$ ipython --no-banner

In [1]: import numpy as np

In [2]: np.set_printoptions(suppress=True, linewidth=120)

In [3]: K = np.diag(20 * np.array([-2, -1, -1, 2, 1, -1, -1, 0, 2])) + np.array([[3, 2, -1, -2, -1, -2, 2, -1, 0],
   ...:     [-1, 1, 2, 2, -2, 3, 3, -3, 3],
   ...:     [0, 2, -1, -2, -3, 1, -3, -3, 1],
   ...:     [-1, 1, -3, 0, 0, 2, 1, -3, 3],
   ...:     [1, 2, -2, -1, 3, -3, 3, -3, 0],
   ...:     [3, 2, -3, -2, -3, -1, 1, -3, 2],
   ...:     [0, 3, 1, -3, -3, 2, -1, 3, -1],
   ...:     [1, 3, -1, 0, 0, -3, 3, 0, -3],
   ...:     [2, -2, -2, -3, 1, 1, -3, -1, -1]])

In [4]: K
Out[4]: 
array([[-37,   2,  -1,  -2,  -1,  -2,   2,  -1,   0],
       [ -1, -19,   2,   2,  -2,   3,   3,  -3,   3],
       [  0,   2, -21,  -2,  -3,   1,  -3,  -3,   1],
       [ -1,   1,  -3,  40,   0,   2,   1,  -3,   3],
       [  1,   2,  -2,  -1,  23,  -3,   3,  -3,   0],
       [  3,   2,  -3,  -2,  -3, -21,   1,  -3,   2],
       [  0,   3,   1,  -3,  -3,   2, -21,   3,  -1],
       [  1,   3,  -1,   0,   0,  -3,   3,   0,  -3],
       [  2,  -2,  -2,  -3,   1,   1,  -3,  -1,  39]])

In [5]: u = np.array([-5, 5, 1, 8, 1, 1, 4, -8, 2])

In [6]: M2 = K + np.outer(u, np.eye(9)[8])

In [7]: np.linalg.matrix_rank(M2 - K)
Out[7]: np.int64(1)

In [8]: X = np.load("dump.npy")

In [9]: X.round(2)
Out[9]: 
array([[ 1.  ,  0.  ,  0.  ],
       [ 0.  , -0.71, -0.71],
       [ 0.  ,  0.71, -0.71]])

In [10]: # columns are unit length and at right angles

In [11]: vec = np.array([0, 0, 3])

In [12]: [p for p in range(1, 25) if np.allclose(np.linalg.matrix_power(X, p), np.eye(3))]
Out[12]: [8, 16, 24]

In [13]: 3 - np.linalg.matrix_rank(X - np.eye(3), tol=1e-8)
Out[13]: np.int64(1)

In [14]: np.round(np.linalg.det(X), 2)
Out[14]: np.float64(1.0)

In [15]: np.round(np.sort(np.abs(np.degrees(np.angle(np.linalg.eigvals(X))))), 2)
Out[15]: array([  0., 135., 135.])

In [16]: A = np.load("arr.npy")

In [17]: A
Out[17]: 
array([[ 12,  28,   8, -15, -35, -10],
       [ 28,  12,  16, -35, -15, -20],
       [  0,  24,  36,   0, -30, -45],
       [-15, -35, -10,  -9, -21,  -6],
       [-35, -15, -20, -21,  -9, -12],
       [  0, -30, -45,   0, -18, -27]])

In [18]: def softmax(z):
    ...:     e = np.exp(z - z.max(axis=-1, keepdims=True))
    ...:     return e / e.sum(axis=-1, keepdims=True)
    ...: 

In [19]: np.round(softmax(10 * A[1]), 2) + 0
Out[19]: array([1., 0., 0., 0., 0., 0.])

In [20]: np.round(softmax(A).sum(axis=1), 2)
Out[20]: array([1., 1., 1., 1., 1., 1.])

In [21]: np.round(softmax(A[1] + -3), 2) + 0
Out[21]: array([1., 0., 0., 0., 0., 0.])

In [22]: np.round(softmax(A[1]), 2) + 0
Out[22]: array([1., 0., 0., 0., 0., 0.])

In [23]: scores = A @ A.T / np.sqrt(6)

In [24]: np.round(softmax(scores), 2) + 0
Out[24]: 
array([[1., 0., 0., 0., 0., 0.],
       [0., 1., 0., 0., 0., 0.],
       [0., 0., 1., 0., 0., 0.],
       [0., 0., 0., 1., 0., 0.],
       [0., 0., 0., 0., 1., 0.],
       [0., 0., 0., 0., 0., 1.]])

In [25]: softmax(scores).round(6).argmax(axis=1)
Out[25]: array([0, 1, 2, 3, 4, 5])

In [26]: M2 = A[0, 0] * A[1:] - np.outer(A[1:, 0], A[0])

In [27]: M2
Out[27]: 
array([[    0,  -640,   -32,     0,   800,    40],
       [    0,   288,   432,     0,  -360,  -540],
       [    0,     0,     0,  -333,  -777,  -222],
       [    0,   800,    40,  -777, -1333,  -494],
       [    0,  -360,  -540,     0,  -216,  -324]])

In [28]: np.flatnonzero(~M2.round(6).any(axis=1))
Out[28]: array([], dtype=int64)

In [29]: np.linalg.matrix_rank(M2), np.linalg.matrix_rank(A)
Out[29]: (np.int64(5), np.int64(6))

In [30]: U, sv, vt = np.linalg.svd(A, full_matrices=False)

In [31]: np.round(np.cumsum(sv ** 2) / np.sum(sv ** 2), 2)
Out[31]: array([0.46, 0.78, 0.87, 0.94, 0.97, 1.  ])

In [32]: np.allclose(U * sv @ vt, A)
Out[32]: True

In [33]: U.shape, sv.shape, vt.shape
Out[33]: ((6, 6), (6,), (6, 6))

In [34]: np.round(np.abs(vt[0]), 2)
Out[34]: array([0.32, 0.58, 0.59, 0.17, 0.3 , 0.31])

In [35]: np.round(U.T @ A @ vt.T, 2) + 0
Out[35]: 
array([[92.94,  0.  ,  0.  ,  0.  ,  0.  ,  0.  ],
       [ 0.  , 78.87,  0.  ,  0.  ,  0.  ,  0.  ],
       [ 0.  ,  0.  , 41.42,  0.  ,  0.  ,  0.  ],
       [ 0.  ,  0.  ,  0.  , 35.15,  0.  ,  0.  ],
       [ 0.  ,  0.  ,  0.  ,  0.  , 26.03,  0.  ],
       [ 0.  ,  0.  ,  0.  ,  0.  ,  0.  , 22.09]])

In [36]: np.round(U.T @ U, 2) + 0
Out[36]: 
array([[1., 0., 0., 0., 0., 0.],
       [0., 1., 0., 0., 0., 0.],
       [0., 0., 1., 0., 0., 0.],
       [0., 0., 0., 1., 0., 0.],
       [0., 0., 0., 0., 1., 0.],
       [0., 0., 0., 0., 0., 1.]])

In [37]: round(float(np.sqrt((sv ** 2).sum())), 2), round(float(np.linalg.norm(A)), 2)
Out[37]: (137.75, 137.75)

In [38]: u, v = A[0], A[3]

In [39]: u @ u
Out[39]: np.int64(2542)

In [40]: u @ v
Out[40]: np.int64(-310)

In [41]: p = (u @ v) / (u @ u) * u

In [42]: np.linalg.matrix_rank(np.outer(u, v))
Out[42]: np.int64(1)

In [43]: np.round(v - p, 2)
Out[43]: array([-13.54, -31.59,  -9.02, -10.83, -25.27,  -7.22])

In [44]: round(float(np.linalg.norm(u + v) ** 2 + np.linalg.norm(u - v) ** 2), 2)
Out[44]: 9300.0

In [45]: np.round((v - p) @ u, 2)
Out[45]: np.float64(0.0)

In [46]: np.outer(u, v)
Out[46]: 
array([[-180, -420, -120, -108, -252,  -72],
       [-420, -980, -280, -252, -588, -168],
       [-120, -280,  -80,  -72, -168,  -48],
       [ 225,  525,  150,  135,  315,   90],
       [ 525, 1225,  350,  315,  735,  210],
       [ 150,  350,  100,   90,  210,   60]])
